>>> import numpy as np
>>> np.set_printoptions(suppress=True, linewidth=100)
>>> tidy = lambda a: np.round(a, 2) + 0
>>> X = np.loadtxt("block9.csv", delimiter=",")
>>> X
array([[ 0.,  3.,  1.,  1.,  0.,  1.,  1.,  1.,  0.],
       [ 0.,  1.,  3.,  3.,  0.,  0.,  2.,  1.,  3.],
       [-4.,  2.,  0.,  0.,  2.,  0.,  2.,  2.,  3.],
       [ 0.,  1.,  2.,  0.,  0.,  2.,  3.,  1.,  1.],
       [-6.,  2.,  2.,  0.,  3.,  2.,  1.,  2.,  0.],
       [-4.,  3.,  0.,  3.,  2.,  0.,  0.,  0.,  3.],
       [-2.,  2.,  2.,  3.,  1.,  0.,  3.,  2.,  0.]])
>>> tidy(np.linalg.norm(X))
np.float64(15.87)
>>> X.sum(axis=1)
array([ 8., 13.,  7., 10.,  6.,  7., 11.])
>>> A = np.load("arr.npy")
>>> A
array([[ 0, -5, -4,  7, -3,  1],
       [ 5,  0,  3,  2,  3, -8],
       [ 4, -3,  0,  7,  9, -4],
       [-7, -2, -7,  0,  1,  1],
       [ 3, -3, -9, -1,  0, -6],
       [-1,  8,  4, -1,  6,  0]])
>>> # skew, so no eigenvalue has a real part
>>> Y = np.linalg.inv(A)
>>> tidy(np.linalg.det(A) * np.linalg.det(Y))
np.float64(1.0)
>>> tidy(np.linalg.slogdet(A)[0])
np.float64(1.0)
>>> tidy(np.linalg.cond(A))
np.float64(5.22)
>>> tidy(Y)
array([[ 0.  , -0.11,  0.05, -0.16,  0.09,  0.01],
       [ 0.11,  0.  , -0.08, -0.04,  0.06,  0.18],
       [-0.05,  0.08,  0.  ,  0.02, -0.11, -0.07],
       [ 0.16,  0.04, -0.02,  0.  , -0.02,  0.09],
       [-0.09, -0.06,  0.11,  0.02,  0.  , -0.01],
       [-0.01, -0.18,  0.07, -0.09,  0.01,  0.  ]])
>>> tidy(np.linalg.det(A) * Y)
array([[     0., -27060.,  11316., -38376.,  22140.,   2952.],
       [ 27060.,      0., -18696., -10332.,  15252.,  43296.],
       [-11316.,  18696.,      0.,   4428., -26076., -15744.],
       [ 38376.,  10332.,  -4428.,      0.,  -4428.,  20664.],
       [-22140., -15252.,  26076.,   4428.,      0.,  -2952.],
       [ -2952., -43296.,  15744., -20664.,   2952.,      0.]])
>>> C2 = A.T @ A
>>> np.diag(C2)
array([100, 111, 171, 104, 136, 118])
>>> tidy(np.linalg.eigvalsh(C2)[::-1])
array([268.91, 268.91,  91.22,  91.22,   9.87,   9.87])
>>> C2
array([[100, -15,  33,  36,  38, -81],
       [-15, 111,  93, -61,  34,  23],
       [ 33,  93, 171, -17,  38,  19],
       [ 36, -61, -17, 104,  42, -31],
       [ 38,  34,  38,  42, 136, -62],
       [-81,  23,  19, -31, -62, 118]])
>>> u, r1 = A[2], A[1]
>>> u @ r1
np.int64(93)
>>> u @ u
np.int64(171)
>>> p = (u @ r1) / (u @ u) * u
>>> tidy(r1 - p)
array([ 2.82,  1.63,  3.  , -1.81, -1.89, -5.82])
>>> tidy(np.linalg.norm(u + r1) ** 2 + np.linalg.norm(u - r1) ** 2)
np.float64(564.0)
>>> np.outer(u, r1)
array([[ 20,   0,  12,   8,  12, -32],
       [-15,   0,  -9,  -6,  -9,  24],
       [  0,   0,   0,   0,   0,   0],
       [ 35,   0,  21,  14,  21, -56],
       [ 45,   0,  27,  18,  27, -72],
       [-20,   0, -12,  -8, -12,  32]])
>>> Z = np.array([[0.6, -0.8, 0.1, -1.6, -1.0, -0.7, -1.7],
...     [-0.9, -0.3, 0.1, -2.0, 0.6, 0.2, -0.5],
...     [-0.1, 1.0, -1.5, 1.3, 0.9, -0.7, -0.3]])
>>> rng = np.random.default_rng(390121)
>>> M = np.array([[1, 3, 3],
...     [-1, -2, -1],
...     [2, -2, -1],
...     [-2, -1, 0],
...     [-1, 3, 0],
...     [1, -1, 2],
...     [2, -1, -1],
...     [-1, 2, -3],
...     [-1, 1, -3],
...     [-2, -3, -2],
...     [-2, -2, -3],
...     [0, 0, -2],
...     [3, 2, -3],
...     [-3, 2, -3],
...     [0, -1, -3],
...     [-1, -2, -3],
...     [2, 2, -2],
...     [0, -1, 0],
...     [1, -2, -1],
...     [-3, 0, -1],
...     [1, 2, 1],
...     [-2, 0, -1],
...     [0, 2, 1],
...     [-3, -3, 2],
...     [-1, 1, 1]]) @ Z + 0.1 * rng.normal(size=(25, 7))
>>> tidy(M)
array([[ -2.44,   1.19,  -4.22,  -3.58,   3.62,  -2.25,  -4.06],
       [  1.32,   0.48,   1.1 ,   4.36,  -1.03,   0.86,   2.83],
       [  3.19,  -1.96,   1.43,  -0.47,  -4.04,  -1.23,  -2.14],
       [ -0.23,   1.81,  -0.36,   5.19,   1.39,   1.25,   3.78],
       [ -3.28,  -0.09,   0.3 ,  -4.49,   2.82,   1.34,   0.25],
       [  1.08,   1.26,  -3.03,   2.95,   0.45,  -2.24,  -1.86],
       [  2.12,  -2.11,   1.44,  -2.47,  -3.58,  -0.7 ,  -2.52],
       [ -2.14,  -2.77,   4.66,  -6.24,  -0.68,   3.19,   1.53],
       [ -1.15,  -2.54,   4.43,  -4.5 ,  -1.08,   2.98,   2.08],
       [  1.76,   0.43,   2.68,   6.62,  -1.66,   2.31,   5.53],
       [  0.88,  -0.92,   4.02,   3.2 ,  -2.07,   3.15,   5.38],
       [ -0.01,  -2.07,   2.96,  -2.65,  -1.88,   1.44,   0.58],
       [  0.34,  -6.15,   4.94, -12.63,  -4.38,   0.47,  -5.19],
       [ -3.35,  -1.23,   4.34,  -3.21,   1.54,   4.55,   5.06],
       [  1.1 ,  -2.67,   4.4 ,  -2.1 ,  -3.45,   1.88,   1.29],
       [  1.74,  -1.76,   4.35,   1.72,  -2.83,   2.46,   3.59],
       [ -0.44,  -4.23,   3.25,  -9.77,  -2.65,   0.39,  -3.55],
       [  1.14,   0.37,  -0.17,   1.94,  -0.81,  -0.27,   0.43],
       [  2.5 ,  -1.19,   1.49,   1.33,  -3.26,  -0.32,  -0.38],
       [ -1.58,   1.24,   1.14,   3.51,   2.03,   2.84,   5.43],
       [ -1.38,  -0.31,  -1.27,  -4.49,   1.2 ,  -0.86,  -2.9 ],
       [ -1.03,   0.59,   1.37,   1.88,   1.06,   2.11,   3.62],
       [ -1.94,   0.3 ,  -1.12,  -2.69,   2.06,  -0.39,  -1.08],
       [  0.77,   5.29,  -3.62,  13.45,   3.07,   0.13,   5.9 ],
       [ -1.57,   1.68,  -1.42,   0.92,   2.48,   0.18,   1.02]])
>>> Xc = (M - M.mean(axis=0)) / M.std(axis=0)
>>> tidy(Xc.std(axis=0))
array([1., 1., 1., 1., 1., 1., 1.])
>>> c = np.linalg.lstsq(np.delete(Xc, 2, axis=1), Xc[:, 2])[0]
>>> tidy(1 - np.var(Xc[:, 2] - np.delete(Xc, 2, axis=1) @ c))
np.float64(1.0)
>>> np.abs(c).argmax()
np.int64(5)
>>> tidy(c)
array([ 0.12, -0.35, -0.45, -0.31,  0.3 ,  0.52])
>>> z = M[:, 3] > np.median(M[:, 3])
>>> u = M[z].mean(axis=0) - M[~z].mean(axis=0)
>>> z.astype(int)
array([0, 1, 0, 1, 0, 1, 0, 0, 0, 1, 1, 0, 0, 0, 0, 1, 0, 1, 1, 1, 0, 1, 0, 1, 1])
>>> ((M - M.mean(axis=0)) @ u > 0).astype(int)
array([0, 1, 0, 1, 0, 1, 0, 0, 0, 1, 1, 0, 0, 0, 0, 1, 0, 1, 1, 1, 0, 1, 0, 1, 1])
>>> tidy(u)
array([ 1.29,  2.67, -1.34,  8.48,  0.71,  0.21,  3.76])
>>> feats = np.load("layer6.npy")
>>> tidy(feats)
array([[ 0.88,  0.14,  0.04,  0.05,  0.09, -0.11, -0.16,  0.19],
       [ 0.14,  0.84, -0.04, -0.06, -0.11,  0.13,  0.19, -0.22],
       [ 0.04, -0.04,  0.99, -0.02, -0.03,  0.03,  0.05, -0.06],
       [ 0.05, -0.06, -0.02,  0.98, -0.04,  0.05,  0.07, -0.08],
       [ 0.09, -0.11, -0.03, -0.04,  0.92,  0.09,  0.13, -0.15],
       [-0.11,  0.13,  0.03,  0.05,  0.09,  0.9 , -0.14,  0.17],
       [-0.16,  0.19,  0.05,  0.07,  0.13, -0.14,  0.79,  0.25],
       [ 0.19, -0.22, -0.06, -0.08, -0.15,  0.17,  0.25,  0.7 ]])
>>> # projection: eigenvalues are 0 or 1
>>> ev, evecs = np.linalg.eigh(feats)
>>> np.unique(ev.round(6) + 0, return_counts=True)[1]
array([1, 7])
>>> tidy(np.linalg.svd(feats, compute_uv=False))
array([1., 1., 1., 1., 1., 1., 1., 0.])
>>> tidy(evecs.T @ evecs)
array([[1., 0., 0., 0., 0., 0., 0., 0.],
       [0., 1., 0., 0., 0., 0., 0., 0.],
       [0., 0., 1., 0., 0., 0., 0., 0.],
       [0., 0., 0., 1., 0., 0., 0., 0.],
       [0., 0., 0., 0., 1., 0., 0., 0.],
       [0., 0., 0., 0., 0., 1., 0., 0.],
       [0., 0., 0., 0., 0., 0., 1., 0.],
       [0., 0., 0., 0., 0., 0., 0., 1.]])
>>> tidy(np.linalg.eigvalsh(feats @ feats))
array([0., 1., 1., 1., 1., 1., 1., 1.])
>>> tidy(evecs.T @ feats @ evecs)
array([[0., 0., 0., 0., 0., 0., 0., 0.],
       [0., 1., 0., 0., 0., 0., 0., 0.],
       [0., 0., 1., 0., 0., 0., 0., 0.],
       [0., 0., 0., 1., 0., 0., 0., 0.],
       [0., 0., 0., 0., 1., 0., 0., 0.],
       [0., 0., 0., 0., 0., 1., 0., 0.],
       [0., 0., 0., 0., 0., 0., 1., 0.],
       [0., 0., 0., 0., 0., 0., 0., 1.]])
>>> vec = np.array([5, 7, 3, 8, 7, 6, 3, 1])
>>> tidy(np.eye(8) - feats)
array([[ 0.12, -0.14, -0.04, -0.05, -0.09,  0.11,  0.16, -0.19],
       [-0.14,  0.16,  0.04,  0.06,  0.11, -0.13, -0.19,  0.22],
       [-0.04,  0.04,  0.01,  0.02,  0.03, -0.03, -0.05,  0.06],
       [-0.05,  0.06,  0.02,  0.02,  0.04, -0.05, -0.07,  0.08],
       [-0.09,  0.11,  0.03,  0.04,  0.08, -0.09, -0.13,  0.15],
       [ 0.11, -0.13, -0.03, -0.05, -0.09,  0.1 ,  0.14, -0.17],
       [ 0.16, -0.19, -0.05, -0.07, -0.13,  0.14,  0.21, -0.25],
       [-0.19,  0.22,  0.06,  0.08,  0.15, -0.17, -0.25,  0.3 ]])
>>> tidy(np.trace(feats))
np.float64(7.0)
>>> tidy((vec - feats @ vec) @ (feats @ vec))
np.float64(0.0)
>>> W0 = np.load("mat.npy")
>>> tidy(W0)
array([[-0.26,  0.37, -0.74,  0.22,  0.2 ],
       [ 0.42, -0.35, -0.29,  0.24, -0.23],
       [ 0.26, -0.15, -0.22, -0.24,  0.55],
       [-0.26, -0.45,  0.12, -0.44,  0.29],
       [ 0.66,  0.28, -0.06, -0.25,  0.04],
       [-0.16, -0.23, -0.24, -0.23, -0.15],
       [-0.21,  0.48,  0.19, -0.27, -0.3 ],
       [ 0.29,  0.28,  0.13, -0.27,  0.02],
       [ 0.11, -0.27, -0.19, -0.09, -0.6 ],
       [-0.11,  0.06, -0.39, -0.61, -0.2 ]])
>>> t = np.radians(36)
>>> R = np.eye(5)
>>> R[2, 2] = R[1, 1] = np.cos(t)
>>> R[2, 1], R[1, 2] = -np.sin(t), np.sin(t)
>>> tidy(R)
array([[ 1.  ,  0.  ,  0.  ,  0.  ,  0.  ],
       [ 0.  ,  0.81,  0.59,  0.  ,  0.  ],
       [ 0.  , -0.59,  0.81,  0.  ,  0.  ],
       [ 0.  ,  0.  ,  0.  ,  1.  ,  0.  ],
       [ 0.  ,  0.  ,  0.  ,  0.  ,  1.  ]])
>>> Y = W0 @ R.T
>>> tidy(np.abs(Y - W0).max(axis=0))
array([0.  , 0.51, 0.32, 0.  , 0.  ])
>>> tidy(Y)
array([[-0.26, -0.14, -0.82,  0.22,  0.2 ],
       [ 0.42, -0.45, -0.03,  0.24, -0.23],
       [ 0.26, -0.25, -0.09, -0.24,  0.55],
       [-0.26, -0.29,  0.37, -0.44,  0.29],
       [ 0.66,  0.19, -0.21, -0.25,  0.04],
       [-0.16, -0.33, -0.06, -0.23, -0.15],
       [-0.21,  0.5 , -0.13, -0.27, -0.3 ],
       [ 0.29,  0.3 , -0.06, -0.27,  0.02],
       [ 0.11, -0.33,  0.01, -0.09, -0.6 ],
       [-0.11, -0.18, -0.35, -0.61, -0.2 ]])
>>> np.allclose(W0 @ W0.T, Y @ Y.T)
True
>>> tidy(np.linalg.svd(W0, compute_uv=False)), tidy(np.linalg.svd(Y, compute_uv=False))
(array([1., 1., 1., 1., 1.]), array([1., 1., 1., 1., 1.]))
